>>> import numpy as np
>>> np.set_printoptions(precision=2, suppress=True, linewidth=160, sign=" ")
>>> rng = np.random.default_rng(82275)
>>> data = rng.normal(size=(22, 3))
>>> data = 5 * data / np.linalg.norm(data, axis=1, keepdims=True)
>>> data
array([[-3.25, -0.53,  3.77],
       [-1.16,  4.84, -0.51],
       [ 3.71,  2.27, -2.47],
       [-3.5 , -2.86,  2.14],
       [-5.  , -0.01, -0.15],
       [ 0.02, -3.26, -3.79],
       [ 0.04,  0.46,  4.98],
       [ 4.88, -1.06, -0.21],
       [-0.08, -4.5 , -2.17],
       [-3.31,  3.48, -1.38],
       [-0.86, -3.13, -3.81],
       [ 1.42,  2.77, -3.92],
       [-5.  , -0.19,  0.07],
       [-3.97, -1.46,  2.67],
       [ 3.93, -2.71,  1.5 ],
       [ 4.91, -0.22,  0.91],
       [ 0.27,  4.13,  2.8 ],
       [-3.86, -2.31, -2.19],
       [ 3.73, -2.22, -2.49],
       [-2.56,  1.81, -3.9 ],
       [ 1.65,  2.81, -3.8 ],
       [ 2.17,  1.89,  4.09]])
>>> x0 = np.array([2, 1, 9])
>>> target = data @ x0
>>> np.linalg.solve(data.T @ data, data.T @ target)
array([ 2.,  1.,  9.])
>>> np.round(np.linalg.pinv(data) @ data, 2) + 0
array([[ 1.,  0.,  0.],
       [ 0.,  1.,  0.],
       [ 0.,  0.,  1.]])
>>> target = target + 0.3 * rng.normal(size=22)
>>> target
array([ 26.98,  -1.94, -12.82,   9.58, -11.26, -37.56,  45.11,   6.49, -24.1 , -15.35, -39.54, -30.05, -10.21,  14.5 ,  18.58,  17.79,  29.63, -29.54, -16.82,
       -38.02, -28.37,  43.15])
>>> b, *_ = np.linalg.lstsq(data, target)
>>> np.round(data.T @ (target - data @ b), 2) + 0
array([ 0.,  0.,  0.])
>>> [round(float(np.linalg.norm(np.linalg.solve(data.T @ data + lam * np.eye(3), data.T @ target))), 2) for lam in (0, 1, 10, 100)]
[9.28, 9.23, 8.78, 5.89]
>>> b
array([ 1.99,  1.  ,  9.01])
>>> round(np.linalg.norm(target - data @ b), 2)
np.float64(1.29)
>>> b.round()
array([ 2.,  1.,  9.])
>>> dist = np.linalg.norm(data[:, None] - data[None], axis=-1)
>>> dist.mean(axis=1).argmax()
np.int64(21)
>>> dist[:5, :5]
array([[ 0.  ,  7.17,  9.75,  2.86,  4.32],
       [ 7.17,  0.  ,  5.84,  8.47,  6.19],
       [ 9.75,  5.84,  0.  ,  9.97,  9.29],
       [ 2.86,  8.47,  9.97,  0.  ,  3.95],
       [ 4.32,  6.19,  9.29,  3.95,  0.  ]])
>>> (dist + 1e9 * np.eye(22)).round(6).argmin(axis=1)
array([ 13,   9,  20,  13,  12,  10,  21,  15,   5,   1,   5,  20,   4,   3,   7,   7,  21,   4,   7,   9,  11,   6])
>>> dist[13].round(6).argsort(kind="stable")[:4]
array([ 13,   3,   0,  12])
>>> m1 = np.load("sample2.npy")
>>> m1
array([[ 0.6, -2.7,  0.5],
       [ 3.3, -3.3, -1.3],
       [ 0.6, -0.3, -0.4],
       [-0.4,  1.5, -0.7]])
>>> x0 = np.array([-3, 2, 2])
>>> target = m1 @ x0
>>> b, lr = np.zeros(3), 1 / np.linalg.norm(m1, 2) ** 2
>>> for i in range(8):
...     b -= lr * m1.T @ (m1 @ b - target)
...     if i % 2 == 0: print(i, round(np.linalg.norm(m1 @ b - target), 2))
... 
0 3.38
2 2.54
4 1.91
6 1.43
>>> round(float(np.linalg.cond(m1)), 2)
18.4
>>> b
array([-2.82,  2.23,  1.42])
>>> O = m1.astype(float).copy()
>>> for j in range(3):
...     O[:, j] -= O[:, :j] @ (O[:, :j].T @ O[:, j])
...     O[:, j] /= np.linalg.norm(O[:, j])
... 
>>> np.round(O.T @ m1, 2) + 0
array([[ 3.43, -3.87, -1.15],
       [ 0.  ,  2.35, -1.04],
       [ 0.  ,  0.  ,  0.42]])
>>> proj = m1 @ np.linalg.solve(m1.T @ m1, m1.T)
>>> np.round((np.eye(4) - proj) @ m1, 2) + 0
array([[ 0.,  0.,  0.],
       [ 0.,  0.,  0.],
       [ 0.,  0.,  0.],
       [ 0.,  0.,  0.]])
>>> proj
array([[ 0.99,  0.02, -0.07,  0.01],
       [ 0.02,  0.96,  0.2 , -0.02],
       [-0.07,  0.2 ,  0.06,  0.12],
       [ 0.01, -0.02,  0.12,  0.99]])
>>> np.diag(proj)
array([ 0.99,  0.96,  0.06,  0.99])
>>> Y = np.array([[6, -7, 6], [-8, -3, -4], [-7, 4, 3], [7, 0, -2]])
>>> np.linalg.matrix_rank(np.vstack([proj, Y.T]))
np.int64(4)
>>> proj @ Y
array([[ 6.42, -7.3 ,  5.67],
       [-9.13, -2.19, -3.1 ],
       [-1.64,  0.17, -1.28],
       [ 6.34,  0.47, -1.47]])
>>> np.linalg.matrix_rank(proj @ Y)
np.int64(3)
>>> np.einsum("ik,kj->ji", proj, Y)
array([[ 6.42, -9.13, -1.64,  6.34],
       [-7.3 , -2.19,  0.17,  0.47],
       [ 5.67, -3.1 , -1.28, -1.47]])
>>> np.einsum("ij->j", proj)
array([ 0.95,  1.15,  0.3 ,  1.09])
>>> np.einsum("ij,ij->i", proj, proj)
array([ 0.99,  0.96,  0.06,  0.99])
>>> Y.T @ proj.T
array([[ 6.42, -9.13, -1.64,  6.34],
       [-7.3 , -2.19,  0.17,  0.47],
       [ 5.67, -3.1 , -1.28, -1.47]])
>>> feats = np.array([[0, -2, 0, 0, 0, 0],
...     [1, 2, 0, 0, 0, 0],
...     [0, -1, 0, 0, 0, 0],
...     [0, 0, 0, -2, 0, 0],
...     [0, 0, 1, 2, 0, 0],
...     [0, 0, 0, -1, 0, 0],
...     [0, 0, 0, 0, 0, -2],
...     [0, 0, 0, 0, 1, 2],
...     [0, 0, 0, 0, 0, -1]])
>>> round(float(np.linalg.norm(feats[5], 1)), 2), np.round(np.linalg.norm(feats[5], np.inf), 2)
(1.0, np.float64(1.0))
>>> feats[5] @ feats[0]
np.int64(0)
>>> u, v = feats[6], feats[5]
>>> u @ u
np.int64(4)
>>> u @ v
np.int64(0)
>>> p = (u @ v) / (u @ u) * u
>>> v - p
array([ 0.,  0.,  0., -1.,  0.,  0.])
>>> u = np.array([-2, 2, 2])
>>> np.polyval(u, feats[8])
array([ 2,  2,  2,  2,  2, -2])
>>> np.cross(feats[8, :3], feats[2, :3])
array([ 0,  0,  0])
>>> np.correlate(feats[8], feats[2], "full")
array([ 0,  0,  0,  0,  0,  0,  0,  0,  0,  1,  0])
>>> np.convolve(feats[8], u)
array([ 0,  0,  0,  0,  0,  2, -2, -2])
>>> A = np.minimum.outer(np.arange(1, 4), np.arange(1, 4)) * -3
>>> A
array([[-3, -3, -3],
       [-3, -6, -6],
       [-3, -6, -9]])
>>> Y = A[0, 0] * A[1:] - np.outer(A[1:, 0], A[0])
>>> Y
array([[  0,   9,   9],
       [  0,   9,  18]])
>>> np.flatnonzero(~Y.round(6).any(axis=1))
array([], dtype=int64)
>>> idx = rng.permutation(3)
>>> idx
array([ 2,  0,  1])
>>> Y = A[idx][:, idx]
>>> np.round(np.linalg.det(Y), 2), round(float(np.linalg.det(A[idx])), 2)
(np.float64(-27.0), -27.0)
>>> np.diag(Y)
array([-9, -3, -6])
>>> np.sort(np.abs(np.linalg.eigvals(Y)))
array([  0.92,   1.93,  15.15])
>>> M = np.load("out16.npy")
>>> M.round(2) + 0
array([[-0.49,  0.1 ,  0.19,  0.84],
       [ 0.21, -0.11,  0.97, -0.09],
       [-0.07, -0.99, -0.09,  0.09],
       [ 0.84,  0.  , -0.14,  0.52]])
>>> np.linalg.svd(M, compute_uv=False)
array([ 1.,  1.,  1.,  1.])
>>> np.round(M[:, 1] @ M[:, 3], 2)
np.float64(0.0)
>>> np.linalg.norm(M, axis=0)
array([ 1.,  1.,  1.,  1.])
>>> def softmax(z):
...     e = np.exp(z - z.max(axis=-1, keepdims=True))
...     return e / e.sum(axis=-1, keepdims=True)
... 
>>> softmax(M).sum(axis=1)
array([ 1.,  1.,  1.,  1.])
>>> softmax(M[0])
array([ 0.12,  0.21,  0.23,  0.44])
>>> S = M @ M.T / np.sqrt(4)
>>> softmax(S).round(6).argmax(axis=1)
array([ 0,  1,  2,  3])
>>> mat = np.array([[-3, 1, 2, 0, 0, 0],
...     [2, -1, -2, 0, 0, 0],
...     [-1, 3, 1, 0, 0, 0],
...     [-6, 2, 4, -3, 1, 2],
...     [4, -2, -4, 2, -1, -2],
...     [-2, 6, 2, -1, 3, 1]])
>>> round(np.linalg.det(mat), 2)
np.float64(25.0)
>>> np.round(np.abs(np.linalg.eigvals(mat)).max(), 2)
np.float64(1.77)
>>> np.linalg.matrix_power(mat, 2)
array([[  9,   2,  -6,   0,   0,   0],
       [ -6,  -3,   4,   0,   0,   0],
       [  8,  -1,  -7,   0,   0,   0],
       [ 36,   8, -24,   9,   2,  -6],
       [-24, -12,  16,  -6,  -3,   4],
       [ 32,  -4, -28,   8,  -1,  -7]])
>>> (mat + mat.T) / 2
array([[-3. ,  1.5,  0.5, -3. ,  2. , -1. ],
       [ 1.5, -1. ,  0.5,  1. , -1. ,  3. ],
       [ 0.5,  0.5,  1. ,  2. , -2. ,  1. ],
       [-3. ,  1. ,  2. , -3. ,  1.5,  0.5],
       [ 2. , -1. , -2. ,  1.5, -1. ,  0.5],
       [-1. ,  3. ,  1. ,  0.5,  0.5,  1. ]])
>>> (mat - mat.T) / 2
array([[ 0. , -0.5,  1.5,  3. , -2. ,  1. ],
       [ 0.5,  0. , -2.5, -1. ,  1. , -3. ],
       [-1.5,  2.5,  0. , -2. ,  2. , -1. ],
       [-3. ,  1. ,  2. ,  0. , -0.5,  1.5],
       [ 2. , -1. , -2. ,  0.5,  0. , -2.5],
       [-1. ,  3. ,  1. , -1.5,  2.5,  0. ]])
>>> Y = mat / np.sqrt((mat ** 2).mean(axis=1, keepdims=True))
>>> mat - mat.mean(axis=1, keepdims=True)
array([[-3.  ,  1.  ,  2.  ,  0.  ,  0.  ,  0.  ],
       [ 2.17, -0.83, -1.83,  0.17,  0.17,  0.17],
       [-1.5 ,  2.5 ,  0.5 , -0.5 , -0.5 , -0.5 ],
       [-6.  ,  2.  ,  4.  , -3.  ,  1.  ,  2.  ],
       [ 4.5 , -1.5 , -3.5 ,  2.5 , -0.5 , -1.5 ],
       [-3.5 ,  4.5 ,  0.5 , -2.5 ,  1.5 , -0.5 ]])
>>> np.linalg.matrix_rank(Y) == np.linalg.matrix_rank(mat)
np.True_
>>> np.linalg.matrix_rank(mat - mat.mean(axis=1, keepdims=True))
np.int64(5)
>>> idx = rng.permutation(6)
>>> idx
array([ 0,  2,  5,  3,  4,  1])
>>> Y = mat[idx][:, idx]
>>> Y
array([[-3,  2,  0,  0,  0,  1],
       [-1,  1,  0,  0,  0,  3],
       [-2,  2,  1, -1,  3,  6],
       [-6,  4,  2, -3,  1,  2],
       [ 4, -4, -2,  2, -1, -2],
       [ 2, -2,  0,  0,  0, -1]])
>>> np.diag(Y)
array([-3,  1,  1, -3, -1, -1])
>>> np.allclose(Y, mat)
False
